% python3 -q
>>> import numpy as np
>>> from numpy import linalg as LA
>>> np.set_printoptions(precision=2, suppress=True, linewidth=120, legacy="1.25")
>>> data = np.loadtxt("sample4.csv", delimiter=",")
>>> print(data)
[[  0.   2.  -2.   2.  -2.   2.  -2.   2.   0.]
 [  2.   3.   0.   3.  -2.   4.   0.   3.   0.]
 [  1.   3.   1.   2.  -4.   3.  -2.   5.  -2.]
 [  0.   1.   1.   3.  -3.   5.  -1.   6.   0.]
 [ -2.   2.   1.   3.  -4.   7.   1.   8.   1.]
 [ -1.   4.   2.   1.  -5.   5.   2.  10.   0.]
 [ -1.   3.   1.   3.  -5.   5.   1.   9.   2.]
 [  0.   3.  -1.   1.  -3.   5.   0.   7.   0.]
 [  1.   3.   1.   1.  -2.   5.  -1.   8.   1.]
 [  1.   4.   1.  -1.  -4.   5.  -3.  10.  -1.]
 [  1.   4.   1.   1.  -3.   6.  -1.  11.   1.]
 [  1.   4.   2.   1.  -5.   4.   1.   9.   1.]
 [  0.   3.   0.   3.  -5.   6.   2.   8.   3.]
 [  1.   3.   0.   4.  -6.   8.   2.   9.   5.]
 [  2.   5.   2.   3.  -6.   7.   3.   7.   7.]
 [  0.   3.   2.   5.  -5.   8.   4.   9.   7.]
 [  0.   3.   0.   6.  -6.   7.   2.   7.   5.]
 [  1.   5.  -2.   8.  -6.   5.   3.   6.   5.]
 [  2.   6.  -3.  10.  -7.   6.   2.   4.   4.]
 [  2.   7.  -4.  10.  -6.   5.   0.   3.   6.]
 [  2.   9.  -5.  11.  -7.   5.   1.   4.   4.]
 [  0.   8.  -3.  10.  -8.   6.   0.   6.   4.]
 [ -2.   7.  -4.  12. -10.   4.   0.   7.   2.]
 [ -3.   6.  -6.  13. -10.   3.  -2.   9.   3.]
 [ -1.   4.  -5.  15. -12.   4.   0.  10.   4.]
 [ -3.   5.  -3.  15. -10.   4.   0.  11.   6.]]
>>> C2 = data.T @ data
>>> print(LA.eigvalsh(C2)[::-1])
[4870.48  611.15  196.38  107.8    28.44   24.28   17.08   12.06   10.34]
>>> print(np.allclose(C2, C2.T))
True
>>> print(LA.svd(data, compute_uv=False) ** 2)
[4870.48  611.15  196.38  107.8    28.44   24.28   17.08   12.06   10.34]
>>> print((data @ data.T).shape)
(26, 26)
>>> print(C2)
[[   56.    24.    19.   -43.    24.    33.    12.   -19.    13.]
 [   24.   560.  -179.   766.  -696.   562.    56.   773.   341.]
 [   19.  -179.   177.  -390.   246.   -82.    13.  -123.  -110.]
 [  -43.   766.  -390.  1393. -1101.   718.    83.  1033.   561.]
 [   24.  -696.   246. -1101.   998.  -745.   -83. -1101.  -476.]
 [   33.   562.   -82.   718.  -745.   746.   106.   993.   399.]
 [   12.    56.    13.    83.   -83.   106.    82.    94.   105.]
 [  -19.   773.  -123.  1033. -1101.   993.    94.  1522.   501.]
 [   13.   341.  -110.   561.  -476.   399.   105.   501.   344.]]
>>> print(LA.matrix_rank(C2))
9
>>> print(np.trace(C2), (data ** 2).sum())
5878.0 5878.0
>>> M2 = np.c_[data[:, :7] @ np.array([[0, 2, 6, 6, 6, -5, -5],
...     [-8, -7, 6, -3, 6, 9, 3],
...     [0, 7, 3, -9, -2, -4, -8],
...     [-2, -4, 8, -1, -7, 9, -3],
...     [5, 9, 5, 0, 8, 1, 5],
...     [2, -2, 1, -6, 5, -7, 7],
...     [-2, 5, -8, -6, 5, -6, -6]]), np.array([-1, 0, 1, 1, 0, 1, 2, 1, 2, -1, 1, 0, -2, 1, -2, 0, -2, -2, -2, 1, 2, 0, -1, 1, -2, 0])]
>>> print(M2)
[[ -22.  -68.   30.   10.  -14.   40.   32.   -1.]
 [ -32.  -55.   48.  -24.   13.   14.    8.    0.]
 [ -38.  -72.   42.  -20.  -19.   23.    3.    1.]
 [ -17.  -54.   31.  -39.  -21.    0.   12.    1.]
 [ -30.  -68.    6.  -78.  -15.   -8.   22.    0.]
 [ -53.  -65.   -4.  -79.    2.  -10.   -4.    1.]
 [ -47.  -78.   11.  -63.  -21.    9.    1.    2.]
 [ -31.  -69.   13.  -31.   14.    2.   34.    1.]
 [ -24.  -49.   38.  -37.   19.   -4.   24.    2.]
 [ -34.  -76.   34.  -26.   13.   -3.   35.   -1.]
 [ -35.  -67.   40.  -46.   22.   -3.   29.    1.]
 [ -53.  -64.   15.  -55.    4.   -7.  -15.    0.]
 [ -47.  -80.    7.  -60.   -3.   -5.    5.   -2.]
 [ -50.  -95.   18.  -67.   -2.  -16.    6.    1.]
 [ -68.  -82.   25.  -84.   19.  -19.  -19.   -2.]
 [ -51.  -68.   15. -104.   -1.  -21.  -15.    0.]
 [ -56. -103.   27.  -69.  -27.   14.   -2.   -2.]
 [ -82. -128.   45.  -47.  -24.   61.  -11.   -2.]
 [ -95. -164.   74.  -37.  -32.   85.   -3.   -2.]
 [ -96. -177.   97.  -13.  -31.  118.   18.    1.]
 [-121. -206.  101.  -17.  -27.  142.   18.    2.]
 [-112. -201.   85.  -43.  -50.  124.   20.    0.]
 [-122. -227.   68.  -33. -106.  159.    5.   -1.]
 [-114. -248.   73.   -1. -136.  191.   25.    1.]
 [-114. -241.   67.  -12. -153.  156.  -20.   -2.]
 [-112. -220.   77.  -45. -147.  169.  -13.    0.]]
>>> print(np.round(LA.norm(M2 - data @ LA.lstsq(data, M2)[0], axis=0), 2) + 0)
[0.   0.   0.   0.   0.   0.   0.   5.34]
>>> print(LA.matrix_rank(M2))
8
>>> print(LA.matrix_rank(np.c_[data, M2]))
10
>>> print(np.round(LA.lstsq(data, M2[:, 0])[0], 2) + 0)
[ 0. -8.  0. -2.  5.  2. -2.  0.  0.]
